>>> import numpy as np
>>> np.set_printoptions(suppress=True, linewidth=200)
>>> W0 = np.load("block2.npy")
>>> W0
array([[ 1, -2,  4, -8],
       [ 1, -1,  1, -1],
       [ 1,  0,  0,  0],
       [ 1,  1,  1,  1],
       [ 1,  2,  4,  8]])
>>> rng = np.random.default_rng(7393)
>>> idx = rng.permutation(4)
>>> Y = W0[:, idx] * rng.choice([-1, 1], 4)
>>> Y
array([[-4,  1,  8,  2],
       [-1,  1,  1,  1],
       [ 0,  1,  0,  0],
       [-1,  1, -1, -1],
       [-4,  1, -8, -2]])
>>> left, _, vt = np.linalg.svd(W0.T @ Y)
>>> np.round(left @ vt, 3) + 0
array([[ 0.,  1.,  0.,  0.],
       [ 0.,  0.,  0., -1.],
       [-1.,  0.,  0.,  0.],
       [ 0.,  0., -1.,  0.]])
>>> np.round(np.linalg.lstsq(W0, Y)[0], 3) + 0
array([[ 0.,  1.,  0.,  0.],
       [ 0.,  0.,  0., -1.],
       [-1.,  0.,  0.,  0.],
       [ 0.,  0., -1.,  0.]])
>>> np.linalg.matrix_rank(W0)
np.int64(4)
>>> W0.sum(axis=1)
array([-5,  0,  1,  4, 15])
>>> W0.mean(axis=0)
array([1., 0., 2., 0.])
>>> W0.shape
(5, 4)
>>> np.diff(W0, axis=0)
array([[ 0,  1, -3,  7],
       [ 0,  1, -1,  1],
       [ 0,  1,  1,  1],
       [ 0,  1,  3,  7]])
>>> W0[5]
Traceback (most recent call last):
  File "<python-input-16>", line 1, in <module>
    W0[5]
    ~~^^^
IndexError: index 5 is out of bounds for axis 0 with size 5
>>> np.linalg.rank(W0)
Traceback (most recent call last):
  File "<python-input-17>", line 1, in <module>
    np.linalg.rank(W0)
    ^^^^^^^^^^^^^^
AttributeError: module 'numpy.linalg' has no attribute 'rank'
>>> X = np.load("x.npy")
>>> X.round(3)
array([[0.2  , 0.2  , 0.2  , 0.   , 0.   , 0.2  , 0.   , 0.   , 0.   , 0.   , 0.   , 0.2  , 0.   ],
       [0.   , 0.143, 0.   , 0.143, 0.143, 0.   , 0.143, 0.   , 0.143, 0.143, 0.   , 0.143, 0.   ],
       [0.   , 0.   , 0.4  , 0.2  , 0.   , 0.   , 0.   , 0.   , 0.   , 0.   , 0.   , 0.2  , 0.2  ],
       [0.   , 0.   , 0.   , 0.333, 0.   , 0.   , 0.   , 0.   , 0.   , 0.   , 0.333, 0.333, 0.   ],
       [0.   , 0.   , 0.   , 0.   , 0.333, 0.   , 0.   , 0.167, 0.167, 0.   , 0.167, 0.   , 0.167],
       [0.   , 0.   , 0.   , 0.25 , 0.   , 0.25 , 0.   , 0.   , 0.   , 0.25 , 0.   , 0.   , 0.25 ],
       [0.167, 0.   , 0.   , 0.   , 0.   , 0.   , 0.333, 0.   , 0.167, 0.   , 0.167, 0.   , 0.167],
       [0.167, 0.   , 0.   , 0.   , 0.   , 0.   , 0.167, 0.167, 0.   , 0.167, 0.   , 0.167, 0.167],
       [0.   , 0.   , 0.   , 0.   , 0.   , 0.2  , 0.2  , 0.   , 0.4  , 0.   , 0.   , 0.   , 0.2  ],
       [0.167, 0.167, 0.   , 0.167, 0.   , 0.   , 0.   , 0.   , 0.167, 0.167, 0.   , 0.   , 0.167],
       [0.25 , 0.   , 0.   , 0.   , 0.25 , 0.   , 0.   , 0.   , 0.   , 0.   , 0.25 , 0.25 , 0.   ],
       [0.   , 0.   , 0.   , 0.   , 0.   , 0.   , 0.   , 0.25 , 0.   , 0.25 , 0.25 , 0.25 , 0.   ],
       [0.   , 0.   , 0.5  , 0.   , 0.   , 0.   , 0.   , 0.   , 0.   , 0.   , 0.   , 0.   , 0.5  ]])
>>> np.round(X.sum(axis=1), 3)
array([1., 1., 1., 1., 1., 1., 1., 1., 1., 1., 1., 1., 1.])
>>> np.round(np.sort(np.abs(np.linalg.eigvals(X)))[::-1], 3)
array([1.   , 0.614, 0.614, 0.377, 0.377, 0.35 , 0.35 , 0.255, 0.255, 0.202, 0.188, 0.166, 0.166])
>>> pr = np.eye(13)[6]
>>> for _ in range(7):
...     pr = pr @ X
...     print(pr.round(3))
... 
[0.167 0.    0.    0.    0.    0.    0.333 0.    0.167 0.    0.167 0.    0.167]
[0.131 0.033 0.117 0.    0.042 0.067 0.144 0.    0.122 0.    0.097 0.075 0.172]
[0.074 0.031 0.159 0.045 0.043 0.067 0.077 0.026 0.085 0.04  0.074 0.097 0.182]
[0.057 0.026 0.169 0.075 0.037 0.049 0.051 0.036 0.065 0.057 0.078 0.113 0.187]
[0.055 0.025 0.173 0.084 0.036 0.037 0.04  0.04  0.054 0.06  0.087 0.128 0.183]
[0.056 0.024 0.172 0.085 0.037 0.031 0.034 0.045 0.048 0.061 0.094 0.138 0.175]
[0.058 0.025 0.167 0.084 0.039 0.028 0.032 0.048 0.045 0.063 0.098 0.143 0.169]
>>> vec = np.array([5, 7, 9, 1, 9, 1, 1, 1, 3, 4, 2, 0, 2])
>>> rhs = X @ vec
>>> b, lr = np.zeros(13), 1 / np.linalg.norm(X, 2) ** 2
>>> for i in range(10):
...     b -= lr * X.T @ (X @ b - rhs)
...     if i % 2 == 0: print(i, round(np.linalg.norm(X @ b - rhs), 3))
... 
0 3.757
2 2.794
4 2.15
6 1.7
8 1.382
>>> round(np.linalg.cond(X), 3)
np.float64(14.981)
